In [1]: import numpy as np

In [2]: from numpy import linalg as LA

In [3]: np.set_printoptions(precision=2, suppress=True, linewidth=100, floatmode="fixed")

In [4]: def rd(a):
   ...:     return np.round(a, 2) + 0
   ...: 

In [5]: M = np.load("test16.npy")

In [6]: M
Out[6]: 
array([[2, 0, 0, 0, 0],
       [0, 3, 0, 0, 0],
       [0, 0, 0, 0, 0],
       [0, 0, 0, 2, 0],
       [0, 0, 0, 0, 1]])

In [7]: rank = LA.matrix_rank(M)

In [8]: rank
Out[8]: np.int64(4)

In [9]: ns = LA.svd(M)[2][rank:].T

In [10]: M @ ns
Out[10]: 
array([[0.00],
       [0.00],
       [0.00],
       [0.00],
       [0.00]])

In [11]: ns @ ns.T
Out[11]: 
array([[0.00, 0.00, 0.00, 0.00, 0.00],
       [0.00, 0.00, 0.00, 0.00, 0.00],
       [0.00, 0.00, 1.00, 0.00, 0.00],
       [0.00, 0.00, 0.00, 0.00, 0.00],
       [0.00, 0.00, 0.00, 0.00, 0.00]])

In [12]: ns.shape
Out[12]: (5, 1)

In [13]: [int(LA.matrix_rank(np.delete(M, i, axis=0))) for i in range(5)]
Out[13]: [3, 3, 4, 3, 3]

In [14]: out = M[0, 0] * M[1:] - np.outer(M[1:, 0], M[0])

In [15]: out
Out[15]: 
array([[0, 6, 0, 0, 0],
       [0, 0, 0, 0, 0],
       [0, 0, 0, 4, 0],
       [0, 0, 0, 0, 2]])

In [16]: LA.matrix_rank(out), LA.matrix_rank(M)
Out[16]: (np.int64(3), np.int64(4))

In [17]: np.flatnonzero(~out.round(6).any(axis=1))
Out[17]: array([1])

In [18]: th = np.radians(138)

In [19]: r_ = np.eye(5)

In [20]: r_[1, 1] = r_[0, 0] = np.cos(th)

In [21]: r_[1, 0], r_[0, 1] = -np.sin(th), np.sin(th)

In [22]: rd(r_)
Out[22]: 
array([[-0.74,  0.67,  0.00,  0.00,  0.00],
       [-0.67, -0.74,  0.00,  0.00,  0.00],
       [ 0.00,  0.00,  1.00,  0.00,  0.00],
       [ 0.00,  0.00,  0.00,  1.00,  0.00],
       [ 0.00,  0.00,  0.00,  0.00,  1.00]])

In [23]: out = M @ r_.T

In [24]: rd(LA.det(r_)), rd(np.trace(r_))
Out[24]: (np.float64(1.0), np.float64(1.51))

In [25]: rd(np.abs(out - M).max(axis=0))
Out[25]: array([3.49, 5.23, 0.00, 0.00, 0.00])

In [26]: LA.matrix_rank(M - M[0, 0] * np.eye(5))
Out[26]: np.int64(3)

In [27]: try:
    ...:     LA.inv(M)
    ...: except LA.LinAlgError as e:
    ...:     print("failed:", e)
    ...: 
failed: Singular matrix

In [28]: [int(LA.matrix_rank(LA.matrix_power(M, p))) for p in range(1, 6)]
Out[28]: [4, 4, 4, 4, 4]

In [29]: Uu, sigma, Vt = LA.svd(M)

In [30]: V = Vt[:(sigma > 1e-8).sum()]

In [31]: rng = np.random.default_rng(57274)

In [32]: vec = M[0] + 5 * M[3] + rng.integers(2) * np.eye(5)[2]

In [33]: vec
Out[33]: array([ 2.00,  0.00,  1.00, 10.00,  0.00])

In [34]: LA.matrix_rank(np.vstack([M, vec]))
Out[34]: np.int64(5)

In [35]: np.allclose(V.T @ V @ vec, vec)
Out[35]: False

In [36]: arr = np.loadtxt("layer11.csv", delimiter=",")

In [37]: rd(arr)
Out[37]: 
array([[ 0.97, -0.03, -0.10, -0.23],
       [-0.03,  0.97, -0.10, -0.23],
       [-0.10, -0.10,  0.70, -0.70],
       [-0.23, -0.23, -0.70, -0.63]])

In [38]: # equal to its transpose

In [39]: out = arr + rng.integers(-2, 3, (4, 3)) @ rng.integers(-2, 3, (3, 4))

In [40]: rd(out)
Out[40]: 
array([[ 0.97, -4.03,  3.90,  1.77],
       [ 2.97,  5.97,  5.90, -7.23],
       [-0.10, -8.10,  0.70,  3.30],
       [-0.23,  5.77, -2.70, -3.63]])

In [41]: LA.matrix_rank(out - arr, tol=1e-8)
Out[41]: np.int64(3)

In [42]: out - arr
Out[42]: 
array([[ 0.00, -4.00,  4.00,  2.00],
       [ 3.00,  5.00,  6.00, -7.00],
       [ 0.00, -8.00,  0.00,  4.00],
       [ 0.00,  6.00, -2.00, -3.00]])

In [43]: rd(LA.svd(out - arr, compute_uv=False))
Out[43]: array([14.60,  8.21,  1.84,  0.00])

In [44]: np.all(LA.eigvalsh(arr) > 0)
Out[44]: np.False_

In [45]: [round(float(LA.det(arr[:i, :i])), 2) + 0 for i in range(1, 5)]
Out[45]: [0.97, 0.93, 0.63, -1.0]

In [46]: rd(LA.eigvalsh(arr).min())
Out[46]: np.float64(-1.0)

In [47]: th = rng.uniform(0, 2 * np.pi, 27)

In [48]: Q, _ = LA.qr(np.array([[-0.2, -1.8], [0.2, -0.6], [0.6, -1.4], [0.9, -1.5]]))

In [49]: feats = 20 * np.c_[np.cos(th), np.sin(th)] @ Q.T

In [50]: rd(feats)
Out[50]: 
array([[ -6.76,   3.09,   9.87,  15.73],
       [ 15.82,   3.94,   8.53,   7.85],
       [-18.74,  -0.63,   1.33,   6.84],
       [  7.95,  -2.87,  -9.46, -15.46],
       [ -0.46,  -4.04, -11.38, -15.94],
       [ 12.75,  -1.78,  -7.18, -13.51],
       [ -8.88,  -4.44, -11.11, -13.34],
       [  4.59,  -3.43, -10.50, -16.03],
       [ 11.87,  -2.02,  -7.69, -14.00],
       [-19.41,  -2.57,  -4.05,  -0.58],
       [ -3.29,  -4.27, -11.54, -15.42],
       [ -8.57,   2.75,   9.23,  15.29],
       [-17.63,   0.03,   3.04,   8.95],
       [-19.22,  -1.05,   0.23,   5.41],
       [-15.39,   0.97,   5.32,  11.58],
       [  5.98,  -3.22, -10.11, -15.86],
       [-11.70,  -4.37, -10.43, -11.63],
       [-18.58,  -3.15,  -5.82,  -3.30],
       [-18.42,  -0.42,   1.89,   7.54],
       [-14.35,  -4.15,  -9.37,  -9.43],
       [ 17.25,  -0.22,  -3.49,  -9.50],
       [ 18.69,   3.10,   5.65,   3.04],
       [  9.48,   4.44,  11.00,  13.02],
       [ 19.35,   1.19,   0.15,  -4.91],
       [  6.04,   4.40,  11.46,  14.58],
       [  5.56,   4.38,  11.49,  14.76],
       [  2.04,  -3.78, -11.04, -16.12]])

In [51]: # rank 2

In [52]: labels = feats[:, 1] > np.median(feats[:, 1])

In [53]: r0 = feats[labels].mean(axis=0) - feats[~labels].mean(axis=0)

In [54]: np.argsort(-np.abs(r0).round(6), kind="stable")
Out[54]: array([3, 2, 1, 0])

In [55]: rd(r0)
Out[55]: array([ 4.14,  5.30, 14.34, 19.15])

In [56]: ((feats - feats.mean(axis=0)) @ r0 > 0).astype(int)
Out[56]: array([1, 1, 1, 0, 0, 0, 0, 0, 0, 0, 0, 1, 1, 1, 1, 0, 0, 0, 1, 0, 0, 1, 1, 1, 1, 1, 0])

In [57]: Uu, sigma, Vt = LA.svd(feats)

In [58]: rd(sigma)
Out[58]: array([78.06, 68.61,  0.00,  0.00])

In [59]: out = Uu[:, :2] @ np.diag(sigma[:2]) @ Vt[:2]

In [60]: LA.matrix_rank(feats, rtol=0.05)
Out[60]: np.int64(2)

In [61]: np.unravel_index(np.abs(feats).argmax(), feats.shape)
Out[61]: (np.int64(9), np.int64(0))

In [62]: rd(feats.sum(axis=0))
Out[62]: array([-44.02, -18.11, -43.99, -50.45])

In [63]: rd(LA.norm(feats))
Out[63]: np.float64(103.92)

In [64]: rd(np.abs(feats).max())
Out[64]: np.float64(19.41)

In [65]: r0 = np.array([0, 2, 0, 1])

In [66]: E = np.outer(rng.normal(size=15), r0) + 0.1 * rng.normal(size=(15, 4))

In [67]: rd(E)
Out[67]: 
array([[ 0.05, -1.42,  0.02, -0.71],
       [-0.03, -0.32,  0.09, -0.11],
       [ 0.08,  2.66,  0.04,  1.18],
       [ 0.07,  1.13, -0.19,  0.56],
       [ 0.04,  1.17, -0.16,  0.64],
       [ 0.10, -0.47, -0.08, -0.46],
       [-0.01, -1.90, -0.09, -1.01],
       [-0.02, -0.24, -0.17,  0.07],
       [-0.08, -0.28, -0.13, -0.25],
       [ 0.19,  0.82, -0.08,  0.56],
       [ 0.24, -0.52, -0.07, -0.22],
       [-0.07, -1.87,  0.07, -0.85],
       [-0.07, -5.34, -0.03, -2.47],
       [-0.12, -0.71, -0.06, -0.49],
       [-0.13,  0.45,  0.00,  0.49]])

In [68]: proj = E @ LA.solve(E.T @ E, E.T)

In [69]: rd(np.diag(proj))
Out[69]: array([0.09, 0.07, 0.19, 0.25, 0.22, 0.30, 0.17, 0.33, 0.27, 0.34, 0.41, 0.11, 0.61, 0.24, 0.40])

In [70]: rd(LA.eigvalsh(proj))
Out[70]: array([0.00, 0.00, 0.00, 0.00, 0.00, 0.00, 0.00, 0.00, 0.00, 0.00, 0.00, 1.00, 1.00, 1.00, 1.00])

In [71]: rd(proj @ E[:, 3])
Out[71]: 
array([-0.71, -0.11,  1.18,  0.56,  0.64, -0.46, -1.01,  0.07, -0.25,  0.56, -0.22, -0.85, -2.47,
       -0.49,  0.49])

In [72]: m1 = np.tril(np.array([[2, -2, -2, 2, 1],
    ...:     [0, -2, -2, 2, -2],
    ...:     [-2, 2, 1, 0, -2],
    ...:     [-2, -2, -2, 0, -1],
    ...:     [0, -2, 1, -2, -2]]), -1) + np.eye(5, dtype=int)

In [73]: m1
Out[73]: 
array([[ 1,  0,  0,  0,  0],
       [ 0,  1,  0,  0,  0],
       [-2,  2,  1,  0,  0],
       [-2, -2, -2,  1,  0],
       [ 0, -2,  1, -2,  1]])

In [74]: # triangular: eigenvalues sit on the diagonal

In [75]: np.argsort(-LA.norm(E, axis=0).round(6), kind="stable")[:3]
Out[75]: array([1, 3, 0])

In [76]: LA.matrix_rank(E, rtol=0.1)
Out[76]: np.int64(1)

In [77]: rd(LA.norm(E, 2) / LA.norm(E))
Out[77]: np.float64(1.0)

In [78]: vals, V = LA.eig(m1)

In [79]: rd(np.sort(LA.eigvals(LA.inv(m1))))
Out[79]: array([1.00+0.00j, 1.00+0.00j, 1.00+0.00j, 1.00+0.00j, 1.00+0.00j])

In [80]: np.prod(vals)
Out[80]: np.float64(1.0)

In [81]: rd(np.sort(LA.eigvals(m1 @ m1)))
Out[81]: array([1.00, 1.00, 1.00, 1.00, 1.00])

In [82]: rd(np.sort(LA.eigvals(m1.T)))
Out[82]: array([1.00, 1.00, 1.00, 1.00, 1.00])

In [83]: vals
Out[83]: array([1.00, 1.00, 1.00, 1.00, 1.00])
